$ python -q
>>> import numpy as np
>>> import numpy.linalg as la
>>> np.set_printoptions(precision=3, suppress=True, linewidth=200)
>>> m1 = np.load("a.npy")
>>> m1
array([[-1, -1, -2, -2,  0,  1,  2],
       [ 2, -1, -1, -2, -2,  0,  1],
       [ 1,  2, -1, -1, -2, -2,  0],
       [ 0,  1,  2, -1, -1, -2, -2],
       [-2,  0,  1,  2, -1, -1, -2],
       [-2, -2,  0,  1,  2, -1, -1],
       [-1, -2, -2,  0,  1,  2, -1]])
>>> t = np.radians(45)
>>> R = np.eye(7)
>>> R[6, 6] = R[1, 1] = np.cos(t)
>>> R[6, 1], R[1, 6] = -np.sin(t), np.sin(t)
>>> R
array([[ 1.   ,  0.   ,  0.   ,  0.   ,  0.   ,  0.   ,  0.   ],
       [ 0.   ,  0.707,  0.   ,  0.   ,  0.   ,  0.   ,  0.707],
       [ 0.   ,  0.   ,  1.   ,  0.   ,  0.   ,  0.   ,  0.   ],
       [ 0.   ,  0.   ,  0.   ,  1.   ,  0.   ,  0.   ,  0.   ],
       [ 0.   ,  0.   ,  0.   ,  0.   ,  1.   ,  0.   ,  0.   ],
       [ 0.   ,  0.   ,  0.   ,  0.   ,  0.   ,  1.   ,  0.   ],
       [ 0.   , -0.707,  0.   ,  0.   ,  0.   ,  0.   ,  0.707]])
>>> B = m1 @ R.T
>>> np.allclose(m1 @ m1.T, B @ B.T)
True
>>> np.abs(B - m1).max(axis=0)
array([0.   , 1.707, 0.   , 0.   , 0.   , 0.   , 1.707])
>>> Q, R = la.qr(m1)
>>> np.allclose(R.T @ R, m1.T @ m1)
True
>>> np.trace(Q @ Q.T)
np.float64(7.0)
>>> np.round(abs(R[0, 0]), 3), round(la.norm(m1[:, 0]), 3)
(np.float64(3.873), np.float64(3.873))
>>> print(Q.shape, R.shape)
(7, 7) (7, 7)
>>> np.round(Q.T @ Q, 3) + 0
array([[1., 0., 0., 0., 0., 0., 0.],
       [0., 1., 0., 0., 0., 0., 0.],
       [0., 0., 1., 0., 0., 0., 0.],
       [0., 0., 0., 1., 0., 0., 0.],
       [0., 0., 0., 0., 1., 0., 0.],
       [0., 0., 0., 0., 0., 1., 0.],
       [0., 0., 0., 0., 0., 0., 1.]])
>>> np.sort(np.abs(np.fft.fft(m1[0]))), np.sort(la.svd(m1, compute_uv=False))
(array([1.57 , 1.57 , 2.268, 2.268, 3.   , 6.355, 6.355]), array([1.57 , 1.57 , 2.268, 2.268, 3.   , 6.355, 6.355]))
>>> m1 @ np.ones(7)
array([-3., -3., -3., -3., -3., -3., -3.])
>>> print(np.allclose(m1 @ m1.T, m1.T @ m1))
True
>>> rng = np.random.default_rng(89)
>>> idx = rng.permutation(7)
>>> B = m1[:, idx] * rng.choice([-1, 1], 7)
>>> print(B)
[[ 0 -1 -2 -1 -2 -1  2]
 [ 2  0 -2  2 -1 -1  1]
 [ 2  2 -1  1  0  2  1]
 [ 1  2 -1  0  2  1 -2]
 [ 1  1  2 -2  2  0 -1]
 [-2  1  1 -2  1 -2  0]
 [-1 -2  0 -1  1 -2  2]]
>>> Uu, _, VT = la.svd(m1.T @ B)
>>> print(idx)
[4 5 3 0 6 1 2]
>>> print(np.round(la.lstsq(m1, B)[0], 3) + 0)
[[ 0.  0.  0.  1.  0.  0.  0.]
 [ 0.  0.  0.  0.  0.  1.  0.]
 [ 0.  0.  0.  0.  0.  0. -1.]
 [ 0.  0.  1.  0.  0.  0.  0.]
 [-1.  0.  0.  0.  0.  0.  0.]
 [ 0. -1.  0.  0.  0.  0.  0.]
 [ 0.  0.  0.  0. -1.  0.  0.]]
>>> x0 = np.array([-1, 0, -3, -2, 3, 2, 0])
>>> rhs = m1 @ x0
>>> rhs
array([ 13,  -1,  -6, -11, -10,   4,  14])
>>> la.solve(m1.T, m1[6])
array([-0.,  0.,  0., -0., -0., -0.,  1.])
>>> J = np.load("sample6.npy")
>>> J
array([[2, 0, 0, 1, 1],
       [3, 2, 0, 1, 0],
       [0, 0, 3, 0, 0],
       [1, 1, 0, 1, 3],
       [3, 0, 0, 1, 0]])
>>> # 2 groups of indices that never mix
>>> Uu, sig, VT = la.svd(J)
>>> sig
array([5.583, 3.   , 2.899, 1.555, 0.079])
>>> B = Uu[:, :4] @ np.diag(sig[:4]) @ VT[:4]
>>> np.round(la.norm(J - B, 2), 3), round(sig[4], 3)
(np.float64(0.079), np.float64(0.079))
>>> J.sum(axis=1)
array([4, 6, 3, 6, 4])
>>> J[5]
Traceback (most recent call last):
  File "<python-input-41>", line 1, in <module>
    J[5]
    ~^^^
IndexError: index 5 is out of bounds for axis 0 with size 5
>>> J.sum(axis=0)
array([9, 3, 3, 4, 4])
>>> print(np.diff(J, axis=0))
[[ 1  2  0  0 -1]
 [-3 -2  3 -1  0]
 [ 1  1 -3  1  3]
 [ 2 -1  0  0 -3]]
>>> round(float(la.norm(J)), 3)
7.141
>>> np.abs(J).max()
np.int64(3)
>>> J @ J
array([[ 8,  1,  0,  4,  5],
       [13,  5,  0,  6,  6],
       [ 0,  0,  9,  0,  0],
       [15,  3,  0,  6,  4],
       [ 7,  1,  0,  4,  6]])
>>> (J != 0).astype(int)
array([[1, 0, 0, 1, 1],
       [1, 1, 0, 1, 0],
       [0, 0, 1, 0, 0],
       [1, 1, 0, 1, 1],
       [1, 0, 0, 1, 0]])
>>> print(np.round(la.det(J), 3))
6.0
>>> (la.matrix_power((J != 0) + (J.T != 0) + np.eye(5), 5) > 0).astype(int)
array([[1, 1, 0, 1, 1],
       [1, 1, 0, 1, 1],
       [0, 0, 1, 0, 0],
       [1, 1, 0, 1, 1],
       [1, 1, 0, 1, 1]])
>>> def softmax(z):
...     e = np.exp(z - z.max(axis=-1, keepdims=True))
...     return e / e.sum(axis=-1, keepdims=True)
... 
>>> print(softmax(J[0] + -3))
[0.498 0.067 0.067 0.183 0.183]
>>> softmax(J[0])
array([0.498, 0.067, 0.067, 0.183, 0.183])
>>> scores = J @ J.T / np.sqrt(5)
>>> softmax(scores).round(6).argmax(axis=1)
array([1, 1, 2, 3, 1])
>>> print(la.matrix_rank(J, rtol=0.1))
4
>>> np.round(np.abs(la.svd(J)[2][-1]), 3) + 0
array([0.322, 0.028, 0.   , 0.921, 0.216])
>>> round(float(la.norm(J, 2) / la.norm(J)), 3)
0.782
>>> [round(float(x), 3) for x in la.svd(J, compute_uv=False)[:3]]
[5.583, 3.0, 2.899]
>>> sig = 3 * 0.5 ** np.arange(7)
>>> feats = rng.normal(size=(30, 7)) * rng.permutation(sig)
>>> feats
array([[ 0.177,  0.108, -0.667,  0.1  , -0.054,  0.059,  0.045],
       [-0.901,  0.064, -1.583, -0.091, -0.005,  0.282,  2.782],
       [-1.101, -0.146, -0.053,  0.1  ,  0.038,  0.146,  1.804],
       [-0.711, -0.361, -0.131, -0.053, -0.081, -0.897, -0.866],
       [ 1.035, -0.094,  0.348, -0.17 , -0.034,  0.582, -0.728],
       [-0.472,  0.041,  0.439, -0.077,  0.006, -0.425,  3.525],
       [-0.532,  0.176, -0.797,  0.104, -0.029, -0.378,  2.805],
       [-0.332, -0.074,  0.347, -0.01 , -0.087, -0.155, -1.048],
       [ 0.682, -0.013, -0.941, -0.056, -0.077,  0.459, -2.091],
       [ 0.404,  0.198,  0.136,  0.146,  0.046,  0.056, -1.111],
       [ 0.526, -0.022,  0.868,  0.012,  0.046, -0.258, -0.123],
       [-0.679, -0.051,  1.447,  0.056,  0.001, -0.19 ,  4.082],
       [-0.441, -0.149, -0.503,  0.121, -0.034, -0.287,  0.864],
       [-1.096, -0.246, -0.59 , -0.054, -0.037,  0.343,  1.364],
       [-1.828, -0.092,  0.385,  0.094,  0.05 , -0.372, -1.304],
       [ 0.503, -0.058, -0.056,  0.066,  0.057,  0.374,  6.372],
       [ 4.435,  0.253,  0.143, -0.021,  0.051,  0.056,  4.222],
       [-0.713, -0.054,  0.253, -0.091,  0.011,  0.043, -0.659],
       [-0.086,  0.066,  0.882,  0.199, -0.015, -0.163, -0.326],
       [-0.49 , -0.039, -0.682, -0.107, -0.004,  0.547,  1.324],
       [ 0.985, -0.081, -0.701, -0.097, -0.028,  0.189,  1.9  ],
       [ 2.947,  0.133, -0.626, -0.006, -0.006,  0.034,  0.172],
       [-0.503, -0.317, -0.617, -0.106,  0.003,  0.224,  0.398],
       [-1.52 ,  0.048,  0.986, -0.102, -0.047, -0.773,  4.525],
       [-1.941,  0.05 ,  0.283,  0.066, -0.038,  0.517, -2.074],
       [-0.456,  0.016,  0.303,  0.006,  0.122,  0.227, -5.251],
       [-1.482,  0.056,  1.22 , -0.005, -0.153, -0.29 , -4.027],
       [-0.832,  0.074, -0.142,  0.021, -0.078, -0.137,  2.013],
       [ 0.78 , -0.179,  0.631,  0.104,  0.008,  0.343,  0.568],
       [ 0.224,  0.079, -0.567,  0.051, -0.006,  0.117, -2.133]])
>>> x0 = np.array([1, 3, 3, 2, 0, -1, 1])
>>> rhs = feats @ x0
>>> np.round(la.lstsq(feats, rhs)[0], 3) + 0
array([ 1.,  3.,  3.,  2.,  0., -1.,  1.])
>>> np.round(la.pinv(feats) @ feats, 3) + 0
array([[1., 0., 0., 0., 0., 0., 0.],
       [0., 1., 0., 0., 0., 0., 0.],
       [0., 0., 1., 0., 0., 0., 0.],
       [0., 0., 0., 1., 0., 0., 0.],
       [0., 0., 0., 0., 1., 0., 0.],
       [0., 0., 0., 0., 0., 1., 0.],
       [0., 0., 0., 0., 0., 0., 1.]])
>>> rhs = rhs + 0.3 * rng.normal(size=30)
>>> print(rhs)
[-1.458 -3.341  0.417 -1.915  0.34   4.761  0.955 -0.16  -5.155  0.44   3.318  8.095 -1.192 -1.858 -1.258  5.773  9.818 -1.385  3.107 -1.694 -0.072  1.815 -3.22   6.649 -3.093 -4.706 -1.559  0.763
  2.552 -2.841]
>>> beta, *_ = la.lstsq(feats, rhs)
>>> [round(float(la.norm(la.solve(feats.T @ feats + lam * np.eye(7), feats.T @ rhs))), 2) for lam in (0, 1, 10, 100)]
[4.72, 3.52, 2.28, 0.83]
